$ ipython --no-banner

In [1]: import numpy as np

In [2]: from numpy import linalg as LA

In [3]: np.set_printoptions(precision=2, suppress=True, linewidth=100)

In [4]: rng = np.random.default_rng(389083)

In [5]: J = np.eye(9, dtype=int)[rng.permutation(9)]

In [6]: print(J)
[[0 0 0 0 0 0 1 0 0]
 [1 0 0 0 0 0 0 0 0]
 [0 0 0 0 0 0 0 1 0]
 [0 0 0 0 0 1 0 0 0]
 [0 0 0 0 1 0 0 0 0]
 [0 0 0 0 0 0 0 0 1]
 [0 0 0 1 0 0 0 0 0]
 [0 0 1 0 0 0 0 0 0]
 [0 1 0 0 0 0 0 0 0]]

In [7]: q, V = LA.qr(J[:, :2])[0], LA.qr(J[:, 2:])[0]

In [8]: s = LA.svd(q.T @ V, compute_uv=False)

In [9]: print(np.degrees(np.arccos(s.clip(0, 1))))
[90. 90.]

In [10]: print(s)
[0. 0.]

In [11]: mat = np.loadtxt("block14.csv", delimiter=",")

In [12]: print(mat)
[[-3.  0. -1.  0.  2.  4. -5.  3.  4.]
 [ 4.  2.  3. -2. -5. -2.  4.  4. -5.]
 [-5.  0. -2. -3.  1.  1.  3.  2.  5.]
 [ 3.  5.  2. -3.  2.  4.  5. -3. -2.]
 [ 1.  1.  2.  1. -3. -3. -3.  5.  1.]
 [-1. -4.  1. -1.  4. -1.  1.  2. -5.]
 [-5. -5. -3. -2. -1.  3.  1.  0.  1.]
 [ 0.  2.  1.  1.  3. -3.  4. -2. -2.]
 [-3. -2. -5.  0. -2.  3.  2.  4. -3.]]

In [13]: lab = rng.permutation(9)

In [14]: print(lab)
[1 3 4 5 6 0 7 8 2]

In [15]: A2 = mat[lab][:, lab]

In [16]: print(np.sort(np.abs(LA.eigvals(A2))))
[0.02 1.8  6.27 6.27 6.67 6.67 7.42 8.05 8.05]

In [17]: print(A2)
[[ 2. -2. -5. -2.  4.  4.  4. -5.  3.]
 [ 5. -3.  2.  4.  5.  3. -3. -2.  2.]
 [ 1.  1. -3. -3. -3.  1.  5.  1.  2.]
 [-4. -1.  4. -1.  1. -1.  2. -5.  1.]
 [-5. -2. -1.  3.  1. -5.  0.  1. -3.]
 [ 0.  0.  2.  4. -5. -3.  3.  4. -1.]
 [ 2.  1.  3. -3.  4.  0. -2. -2.  1.]
 [-2.  0. -2.  3.  2. -3.  4. -3. -5.]
 [ 0. -3.  1.  1.  3. -5.  2.  5. -2.]]

In [18]: print(np.allclose(A2, mat))
False

In [19]: print(np.round(LA.det(A2), 2), round(float(LA.det(mat[lab])), 2))
26660.0 -26660.0

In [20]: gram = mat.T @ mat

In [21]: print(gram)
[[ 95.  59.  62.  10. -21. -39.  16. -21. -53.]
 [ 59.  79.  41.  -2.  -4. -10.  25. -22.  -2.]
 [ 62.  41.  58.   2.  -1. -38.   7. -11. -26.]
 [ 10.  -2.   2.  29.  -1. -22. -34.  -4.   3.]
 [-21.  -4.  -1.  -1.  73.  14.   3. -39.  10.]
 [-39. -10. -38. -22.  14.  74.   0.  -5.  25.]
 [ 16.  25.   7. -34.   3.   0. 106. -21. -56.]
 [-21. -22. -11.  -4. -39.  -5. -21.  87.  -5.]
 [-53.  -2. -26.   3.  10.  25. -56.  -5. 110.]]

In [22]: print(np.allclose(gram, gram.T))
True

In [23]: print(np.round(LA.eigvalsh(gram)[::-1], 2) + 0)
[255.95 141.77 130.91  79.43  44.49  38.49  18.85   1.11   0.  ]

In [24]: print(LA.cond(mat) > 100)
True

In [25]: print(LA.matrix_rank(mat, rtol=0.1))
7

In [26]: print(np.argsort(-LA.norm(mat, axis=0).round(6), kind="stable")[:3])
[8 6 0]

In [27]: Uu, s, vt = LA.svd(mat)

In [28]: print(np.argmax(s[:-1] / (s[1:] + 1e-6)) + 1)
8

In [29]: A2 = Uu[:, :8] @ np.diag(s[:8]) @ vt[:8]

In [30]: print(np.round(np.abs(mat - A2).max(), 2))
0.0

In [31]: print(LA.matrix_rank(A2))
8

In [32]: print(np.count_nonzero(mat))
75

In [33]: print(mat.sum(axis=1))
[  4.   3.   2.  13.   2.  -4. -11.   4.  -6.]

In [34]: print(np.unravel_index(np.abs(mat).argmax(), mat.shape))
(np.int64(0), np.int64(6))

In [35]: print(np.diff(mat, axis=0))
[[ 7.  2.  4. -2. -7. -6.  9.  1. -9.]
 [-9. -2. -5. -1.  6.  3. -1. -2. 10.]
 [ 8.  5.  4.  0.  1.  3.  2. -5. -7.]
 [-2. -4.  0.  4. -5. -7. -8.  8.  3.]
 [-2. -5. -1. -2.  7.  2.  4. -3. -6.]
 [-4. -1. -4. -1. -5.  4.  0. -2.  6.]
 [ 5.  7.  4.  3.  4. -6.  3. -2. -3.]
 [-3. -4. -6. -1. -5.  6. -2.  6. -1.]]

In [36]: print(mat.mean(axis=0))
[-1.   -0.11 -0.22 -1.    0.11  0.67  1.33  1.67 -0.67]

In [37]: A = np.array([[1, 3, 1],
    ...:     [0, 3, 2],
    ...:     [0, 3, 3],
    ...:     [0, 2, 1],
    ...:     [0, 0, 3],
    ...:     [2, 2, 1],
    ...:     [3, 3, 1],
    ...:     [2, 3, 3],
    ...:     [0, 3, 0]])

In [38]: print(A)
[[1 3 1]
 [0 3 2]
 [0 3 3]
 [0 2 1]
 [0 0 3]
 [2 2 1]
 [3 3 1]
 [2 3 3]
 [0 3 0]]

In [39]: def softmax(z):
    ...:     e = np.exp(z - z.max(axis=-1, keepdims=True))
    ...:     return e / e.sum(axis=-1, keepdims=True)
    ...: 

In [40]: print(softmax(A[3] + 2))
[0.09 0.67 0.24]

In [41]: scores = A @ A.T / np.sqrt(3)

In [42]: print(softmax(scores).round(6).argmax(axis=1))
[7 2 2 2 2 6 6 7 0]

In [43]: print(softmax(scores)[3] @ A)
[0.96 2.92 2.24]

In [44]: ang = np.radians(15)

In [45]: Rm = np.eye(9)

In [46]: Rm[0, 0] = Rm[1, 1] = np.cos(ang)

In [47]: Rm[0, 1], Rm[1, 0] = -np.sin(ang), np.sin(ang)

In [48]: print(Rm)
[[ 0.97 -0.26  0.    0.    0.    0.    0.    0.    0.  ]
 [ 0.26  0.97  0.    0.    0.    0.    0.    0.    0.  ]
 [ 0.    0.    1.    0.    0.    0.    0.    0.    0.  ]
 [ 0.    0.    0.    1.    0.    0.    0.    0.    0.  ]
 [ 0.    0.    0.    0.    1.    0.    0.    0.    0.  ]
 [ 0.    0.    0.    0.    0.    1.    0.    0.    0.  ]
 [ 0.    0.    0.    0.    0.    0.    1.    0.    0.  ]
 [ 0.    0.    0.    0.    0.    0.    0.    1.    0.  ]
 [ 0.    0.    0.    0.    0.    0.    0.    0.    1.  ]]

In [49]: A2 = mat @ Rm.T

In [50]: print(np.abs(A2 - mat).max(axis=0))
[1.46 1.29 0.   0.   0.   0.   0.   0.   0.  ]

In [51]: print(LA.svd(mat, compute_uv=False), LA.svd(A2, compute_uv=False))
[16.   11.91 11.44  8.91  6.67  6.2   4.34  1.05  0.01] [16.   11.91 11.44  8.91  6.67  6.2   4.34  1.05  0.01]

In [52]: print(np.allclose(LA.norm(mat, axis=1), LA.norm(A2, axis=1)))
True

In [53]: print(np.round(LA.det(Rm), 2), round(np.trace(Rm), 2))
1.0 8.93

In [54]: A2 = LA.inv(Rm)

In [55]: print(A2)
[[ 0.97  0.26  0.    0.    0.    0.    0.    0.    0.  ]
 [-0.26  0.97  0.    0.    0.    0.    0.    0.    0.  ]
 [ 0.    0.    1.    0.    0.    0.    0.    0.    0.  ]
 [ 0.    0.    0.    1.    0.    0.    0.    0.    0.  ]
 [ 0.    0.    0.    0.    1.    0.    0.    0.    0.  ]
 [ 0.    0.    0.    0.    0.    1.    0.    0.    0.  ]
 [ 0.    0.    0.    0.    0.    0.    1.    0.    0.  ]
 [ 0.    0.    0.    0.    0.    0.    0.    1.    0.  ]
 [ 0.    0.    0.    0.    0.    0.    0.    0.    1.  ]]

In [56]: print(np.round(Rm @ A2, 2) + 0)
[[1. 0. 0. 0. 0. 0. 0. 0. 0.]
 [0. 1. 0. 0. 0. 0. 0. 0. 0.]
 [0. 0. 1. 0. 0. 0. 0. 0. 0.]
 [0. 0. 0. 1. 0. 0. 0. 0. 0.]
 [0. 0. 0. 0. 1. 0. 0. 0. 0.]
 [0. 0. 0. 0. 0. 1. 0. 0. 0.]
 [0. 0. 0. 0. 0. 0. 1. 0. 0.]
 [0. 0. 0. 0. 0. 0. 0. 1. 0.]
 [0. 0. 0. 0. 0. 0. 0. 0. 1.]]

In [57]: print(LA.det(Rm) * A2)
[[ 0.97  0.26  0.    0.    0.    0.    0.    0.    0.  ]
 [-0.26  0.97  0.    0.    0.    0.    0.    0.    0.  ]
 [ 0.    0.    1.    0.    0.    0.    0.    0.    0.  ]
 [ 0.    0.    0.    1.    0.    0.    0.    0.    0.  ]
 [ 0.    0.    0.    0.    1.    0.    0.    0.    0.  ]
 [ 0.    0.    0.    0.    0.    1.    0.    0.    0.  ]
 [ 0.    0.    0.    0.    0.    0.    1.    0.    0.  ]
 [ 0.    0.    0.    0.    0.    0.    0.    1.    0.  ]
 [ 0.    0.    0.    0.    0.    0.    0.    0.    1.  ]]

In [58]: print(np.round(LA.slogdet(Rm)[0], 2))
1.0

In [59]: print(np.allclose(A2, Rm.T))
True
